$ ipython --no-banner

In [1]: import numpy as np

In [2]: import numpy.linalg as la

In [3]: np.set_printoptions(precision=2, suppress=True, linewidth=160, legacy="1.25")

In [4]: A = np.load("w.npy")

In [5]: A
Out[5]: 
array([[0, 0, 1],
       [1, 0, 0],
       [0, 1, 0]])

In [6]: hat = np.triu(np.array([[1, 2, 1], [2, 1, 1], [0, 2, 2]]), 1) + np.eye(3)

In [7]: other = hat @ A @ la.inv(hat)

In [8]: np.trace(other), np.trace(A)
Out[8]: (0.0, 0)

In [9]: hat @ A - A @ hat
Out[9]: 
array([[ 2.,  1.,  0.],
       [ 0., -1., -1.],
       [ 0.,  0., -1.]])

In [10]: round(float(la.det(other)), 2)
Out[10]: 1.0

In [11]: other
Out[11]: 
array([[ 2., -3.,  2.],
       [ 1., -1.,  0.],
       [ 0.,  1., -1.]])

In [12]: (A @ A)[0]
Out[12]: array([0, 1, 0])

In [13]: np.sort(np.abs(np.fft.fft(A[0]))), np.sort(la.svd(A, compute_uv=False))
Out[13]: (array([1., 1., 1.]), array([1., 1., 1.]))

In [14]: A @ (-1.0) ** np.arange(3)
Out[14]: array([ 1.,  1., -1.])

In [15]: q, vecs = la.qr(A[:, :1])[0], la.qr(A[:, 1:])[0]

In [16]: sigma = la.svd(q.T @ vecs, compute_uv=False)

In [17]: np.degrees(np.arccos(sigma.clip(0, 1)))
Out[17]: array([90.])

In [18]: la.norm(A, axis=0)
Out[18]: array([1., 1., 1.])

In [19]: A @ A.T
Out[19]: 
array([[1, 0, 0],
       [0, 1, 0],
       [0, 0, 1]])

In [20]: la.pinv(A)
Out[20]: 
array([[0., 1., 0.],
       [0., 0., 1.],
       [1., 0., 0.]])

In [21]: A[:, 1] @ A[:, 0]
Out[21]: 0

In [22]: E = np.load("layer18.npy")

In [23]: E
Out[23]: 
array([[-26. ,   0.7,   0.4],
       [-22. ,  -0.5,  -0.4],
       [  0. ,   1.4,   1. ],
       [-36. ,  -1.4,  -1.4],
       [  8. ,  -0.6,   0.1],
       [-18. ,  -1.5,   0.3]])

In [24]: U, sigma, VT = la.svd(E, full_matrices=False)

In [25]: np.round(U.T @ U, 2) + 0
Out[25]: 
array([[1., 0., 0.],
       [0., 1., 0.],
       [0., 0., 1.]])

In [26]: np.abs(VT[0])
Out[26]: array([1.  , 0.02, 0.02])

In [27]: sigma
Out[27]: array([53.35,  2.65,  1.21])

In [28]: sigma / sigma[0]
Out[28]: array([1.  , 0.05, 0.02])

In [29]: np.round(np.sqrt((sigma ** 2).sum()), 2), round(float(la.norm(E)), 2)
Out[29]: (53.43, 53.43)

In [30]: (sigma > 1e-8).sum()
Out[30]: 3

In [31]: np.round(VT @ VT.T, 2) + 0
Out[31]: 
array([[1., 0., 0.],
       [0., 1., 0.],
       [0., 0., 1.]])

In [32]: other = E / la.norm(E, axis=1, keepdims=True)

In [33]: cov = other @ other.T

In [34]: (cov - 2 * np.eye(6)).round(6).argmax(axis=1)
Out[34]: array([1, 3, 0, 1, 2, 1])

In [35]: np.argwhere(np.triu(np.abs(cov) > 0.95, 1))
Out[35]: 
array([[0, 1],
       [0, 3],
       [0, 4],
       [0, 5],
       [1, 3],
       [1, 4],
       [1, 5],
       [3, 4],
       [3, 5],
       [4, 5]])

In [36]: (np.abs(cov) > 0.9).astype(int)
Out[36]: 
array([[1, 1, 0, 1, 1, 1],
       [1, 1, 0, 1, 1, 1],
       [0, 0, 1, 0, 0, 0],
       [1, 1, 0, 1, 1, 1],
       [1, 1, 0, 1, 1, 1],
       [1, 1, 0, 1, 1, 1]])

In [37]: hat = E @ la.solve(E.T @ E, E.T)

In [38]: la.matrix_rank(np.eye(6) - hat)
Out[38]: 3

In [39]: np.diag(hat)
Out[39]: array([0.58, 0.17, 0.45, 0.72, 0.18, 0.9 ])

In [40]: np.round(la.eigvalsh(hat), 2) + 0
Out[40]: array([0., 0., 0., 1., 1., 1.])

In [41]: np.round((np.eye(6) - hat) @ E, 2) + 0
Out[41]: 
array([[0., 0., 0.],
       [0., 0., 0.],
       [0., 0., 0.],
       [0., 0., 0.],
       [0., 0., 0.],
       [0., 0., 0.]])

In [42]: q, r_ = la.qr(E)

In [43]: round(abs(r_[0, 0]), 2), round(la.norm(E[:, 0]), 2)
Out[43]: (53.33, 53.33)

In [44]: q.round(2) + 0
Out[44]: 
array([[-0.49,  0.54, -0.21],
       [-0.41,  0.  ,  0.05],
       [ 0.  ,  0.58, -0.33],
       [-0.68, -0.24,  0.46],
       [ 0.15, -0.33, -0.22],
       [-0.34, -0.45, -0.76]])

In [45]: np.round(np.trace(q @ q.T), 2)
Out[45]: 3.0

In [46]: np.round(q.T @ q, 2) + 0
Out[46]: 
array([[1., 0., 0.],
       [0., 1., 0.],
       [0., 0., 1.]])

In [47]: F = np.array([[1, 0, 0, 0, 0],
    ...:     [0, 1, 0, 0, 0],
    ...:     [0, 0, 1, 0, 0],
    ...:     [0, 0, 0, 0, 1],
    ...:     [0, 0, 0, 1, 0]])

In [48]: vals, vecs = la.eigh(F)

In [49]: np.round(vecs.T @ vecs, 2) + 0
Out[49]: 
array([[1., 0., 0., 0., 0.],
       [0., 1., 0., 0., 0.],
       [0., 0., 1., 0., 0.],
       [0., 0., 0., 1., 0.],
       [0., 0., 0., 0., 1.]])

In [50]: la.svd(F, compute_uv=False)
Out[50]: array([1., 1., 1., 1., 1.])

In [51]: (vals > 1e-8).sum(), (vals < -1e-8).sum()
Out[51]: (4, 1)

In [52]: np.round(vecs.T @ F @ vecs, 2) + 0
Out[52]: 
array([[-1.,  0.,  0.,  0.,  0.],
       [ 0.,  1.,  0.,  0.,  0.],
       [ 0.,  0.,  1.,  0.,  0.],
       [ 0.,  0.,  0.,  1.,  0.],
       [ 0.,  0.,  0.,  0.,  1.]])

In [53]: la.eigvalsh(F + 4 * np.eye(5))
Out[53]: array([3., 5., 5., 5., 5.])

In [54]: vals.sum(), np.trace(F)
Out[54]: (3.0, 3)

In [55]: vals
Out[55]: array([-1.,  1.,  1.,  1.,  1.])

In [56]: la.matrix_power(F, 2)
Out[56]: 
array([[1, 0, 0, 0, 0],
       [0, 1, 0, 0, 0],
       [0, 0, 1, 0, 0],
       [0, 0, 0, 1, 0],
       [0, 0, 0, 0, 1]])

In [57]: F.sum(axis=1)
Out[57]: array([1, 1, 1, 1, 1])

In [58]: p = np.eye(5)[2]

In [59]: for _ in range(4):
    ...:     p = p @ F
    ...:     print(p.round(2))
    ...: 
[0. 0. 1. 0. 0.]
[0. 0. 1. 0. 0.]
[0. 0. 1. 0. 0.]
[0. 0. 1. 0. 0.]

In [60]: feats = np.load("test14.npy")

In [61]: feats
Out[61]: 
array([[6., 2., 2.],
       [2., 9., 4.],
       [2., 4., 9.]])

In [62]: q, r_ = la.qr(feats)

In [63]: r_
Out[63]: 
array([[-6.63, -5.73, -5.73],
       [ 0.  , -8.26, -5.23],
       [ 0.  ,  0.  ,  6.39]])

In [64]: q @ r_
Out[64]: 
array([[6., 2., 2.],
       [2., 9., 4.],
       [2., 4., 9.]])

In [65]: np.abs(np.diag(r_))
Out[65]: array([6.63, 8.26, 6.39])

In [66]: round(abs(r_[0, 0]), 2), np.round(la.norm(feats[:, 0]), 2)
Out[66]: (6.63, 6.63)

In [67]: r0 = np.array([3, 2, -4])

In [68]: other = feats + np.outer(r0, np.eye(3)[0])

In [69]: la.matrix_rank(la.inv(other) - la.inv(feats), tol=1e-8)
Out[69]: 1

In [70]: round(float(la.det(other) / la.det(feats)), 2), round(float(1 + la.solve(feats, r0)[0]), 2)
Out[70]: (1.61, 1.61)

In [71]: data = np.loadtxt("data.csv", delimiter=",")

In [72]: data
Out[72]: 
array([[ 4., -1.,  0.,  0.],
       [-1.,  0., -1.,  0.],
       [ 0., -1.,  3., -1.],
       [ 0.,  0., -1.,  1.]])

In [73]: np.round(la.eigvalsh(data).min(), 2)
Out[73]: -0.56

In [74]: [round(float(la.det(data[:i, :i])), 2) + 0 for i in range(1, 5)]
Out[74]: [4.0, -1.0, -7.0, -6.0]

In [75]: np.diff(data, axis=0)
Out[75]: 
array([[-5.,  1., -1.,  0.],
       [ 1., -1.,  4., -1.],
       [ 0.,  1., -4.,  2.]])

In [76]: data.mean(axis=0)
Out[76]: array([ 0.75, -0.5 ,  0.25,  0.  ])

In [77]: data - data[0]
Out[77]: 
array([[ 0.,  0.,  0.,  0.],
       [-5.,  1., -1.,  0.],
       [-4.,  0.,  3., -1.],
       [-4.,  1., -1.,  1.]])

In [78]: data.sum(axis=0)
Out[78]: array([ 3., -2.,  1.,  0.])

In [79]: la.matrix_rank(data)
Out[79]: 4

In [80]: vec = np.array([1, 3, 1, 0])

In [81]: y = data @ vec

In [82]: coef, lr = np.zeros(4), 1 / la.norm(data, 2) ** 2

In [83]: for i in range(30):
    ...:     coef -= lr * data.T @ (data @ coef - y)
    ...:     if i % 5 == 0: print(i, round(la.norm(data @ coef - y), 2))
    ...: 
0 1.84
5 1.68
10 1.54
15 1.41
20 1.29
25 1.18

In [84]: coef
Out[84]: array([ 0.59,  1.17,  0.48, -0.12])

In [85]: (data - data.T) / 2
Out[85]: 
array([[0., 0., 0., 0.],
       [0., 0., 0., 0.],
       [0., 0., 0., 0.],
       [0., 0., 0., 0.]])

In [86]: np.trace(data)
Out[86]: 8.0

In [87]: W0 = np.array([[0.1, -0.3, 0.3, -0.1],
    ...:     [0.8, -0.5, 1.4, 1.2],
    ...:     [0.87, -0.57, 1.41, 1.29],
    ...:     [-1.1, -0.1, 0.3, 0.6]])

In [88]: W0
Out[88]: 
array([[ 0.1 , -0.3 ,  0.3 , -0.1 ],
       [ 0.8 , -0.5 ,  1.4 ,  1.2 ],
       [ 0.87, -0.57,  1.41,  1.29],
       [-1.1 , -0.1 ,  0.3 ,  0.6 ]])

In [89]: rng = np.random.default_rng(65463)

In [90]: other = W0 + rng.integers(-2, 3, (4, 3)) @ rng.integers(-2, 3, (3, 4))

In [91]: other
Out[91]: 
array([[-3.9 , -2.3 ,  2.3 ,  2.9 ],
       [ 2.8 , -1.5 ,  1.4 ,  1.2 ],
       [-1.13,  0.43, -4.59,  4.29],
       [ 2.9 , -0.1 , -1.7 , -0.4 ]])

In [92]: np.abs(other - W0).sum(axis=1)
Out[92]: array([11.,  3., 12.,  7.])

In [93]: la.matrix_rank(other - W0, tol=1e-8)
Out[93]: 3

In [94]: other - W0
Out[94]: 
array([[-4., -2.,  2.,  3.],
       [ 2., -1.,  0.,  0.],
       [-2.,  1., -6.,  3.],
       [ 4.,  0., -2., -1.]])

In [95]: M = np.array([[5.0, 4.0, 0.0, 0.0, 0.0],
    ...:     [-4.0, 5.0, 2.0, 0.0, 0.0],
    ...:     [-2.0, 3.0, 4.0, 0.0, 0.0],
    ...:     [0.0, 0.0, 0.0, 3.0, 3.0],
    ...:     [0.0, 0.0, 0.0, 2.0, -3.0]])

In [96]: q, vecs = la.qr(F[:, :1])[0], la.qr(F[:, 1:])[0]

In [97]: sigma = la.svd(q.T @ vecs, compute_uv=False)

In [98]: np.round(la.norm(q @ q.T - vecs @ vecs.T, 2), 2)
Out[98]: 1.0

In [99]: vec = np.array([5, 3, 3, -8])

In [100]: a = np.maximum(data @ vec, 0)

In [101]: a
Out[101]: array([17.,  0., 14.,  0.])

In [102]: data.T @ a
Out[102]: array([ 68., -31.,  42., -14.])

In [103]: np.maximum(data @ vec, 0) - np.maximum(-data @ vec, 0)
Out[103]: array([ 17.,  -8.,  14., -11.])

In [104]: data * (a > 1e-9)[:, None]
Out[104]: 
array([[ 4., -1.,  0.,  0.],
       [-0.,  0., -0.,  0.],
       [ 0., -1.,  3., -1.],
       [ 0.,  0., -0.,  0.]])

In [105]: np.maximum(data @ (3 * vec), 0)
Out[105]: array([51.,  0., 42.,  0.])

In [106]: np.flatnonzero(a > 1e-9)
Out[106]: array([0, 2])

In [107]: E[3] @ E[0]
Out[107]: 934.46

In [108]: round(float(la.norm(E, "nuc")), 2)
Out[108]: 57.2

In [109]: la.norm(E, axis=1)
Out[109]: array([26.01, 22.01,  1.72, 36.05,  8.02, 18.06])

In [110]: la.norm(E, axis=0)
Out[110]: array([53.33,  2.7 ,  1.84])

In [111]: la.norm(E, axis=1).argmax()
Out[111]: 3

In [112]: round(float(la.norm(E, 1)), 2), np.round(la.norm(E, np.inf), 2)
Out[112]: (110.0, 38.8)

In [113]: np.round(la.det(M), 2)
Out[113]: -1770.0

In [114]: np.flatnonzero(la.matrix_power((M != 0) + (M.T != 0) + np.eye(5), 5)[1])
Out[114]: array([0, 1, 2])

In [115]: T = np.stack([M, -3 * M, M[::-1]])

In [116]: T.shape
Out[116]: (3, 5, 5)

In [117]: T.sum(axis=0)
Out[117]: 
array([[-10.,  -8.,   0.,   2.,  -3.],
       [  8., -10.,  -4.,   3.,   3.],
       [  2.,  -3.,  -4.,   0.,   0.],
       [ -4.,   5.,   2.,  -6.,  -6.],
       [  5.,   4.,   0.,  -4.,   6.]])

In [118]: np.einsum("bij,cij->bc", T, T)
Out[118]: 
array([[ 146., -438.,   29.],
       [-438., 1314.,  -87.],
       [  29.,  -87.,  146.]])

In [119]: la.det(T)
Out[119]: array([ -1770., 430110.,  -1770.])

In [120]: J = np.loadtxt("run5.csv", delimiter=",")

In [121]: J
Out[121]: 
array([[-0.1 , -0.17,  0.33,  0.22],
       [-0.37, -0.12, -2.55, -0.4 ],
       [-0.25,  0.13, -2.82, -1.58],
       [ 0.78,  0.59,  1.35,  2.68],
       [-0.25, -0.35,  0.6 , -0.2 ],
       [ 0.56,  0.51,  1.92, -1.03]])

In [122]: vec = np.array([3, -3, 2, 2])

In [123]: J @ vec
Out[123]: array([ 1.31, -6.65, -9.94,  8.63,  1.1 ,  1.93])

In [124]: (J @ vec).argmax()
Out[124]: 3

In [125]: np.einsum("ij,j->i", J, vec)
Out[125]: array([ 1.31, -6.65, -9.94,  8.63,  1.1 ,  1.93])

In [126]: np.sign((J @ vec).round(6))
Out[126]: array([ 1., -1., -1.,  1.,  1.,  1.])

In [127]: J @ (2 * vec)
Out[127]: array([  2.62, -13.3 , -19.88,  17.26,   2.2 ,   3.86])
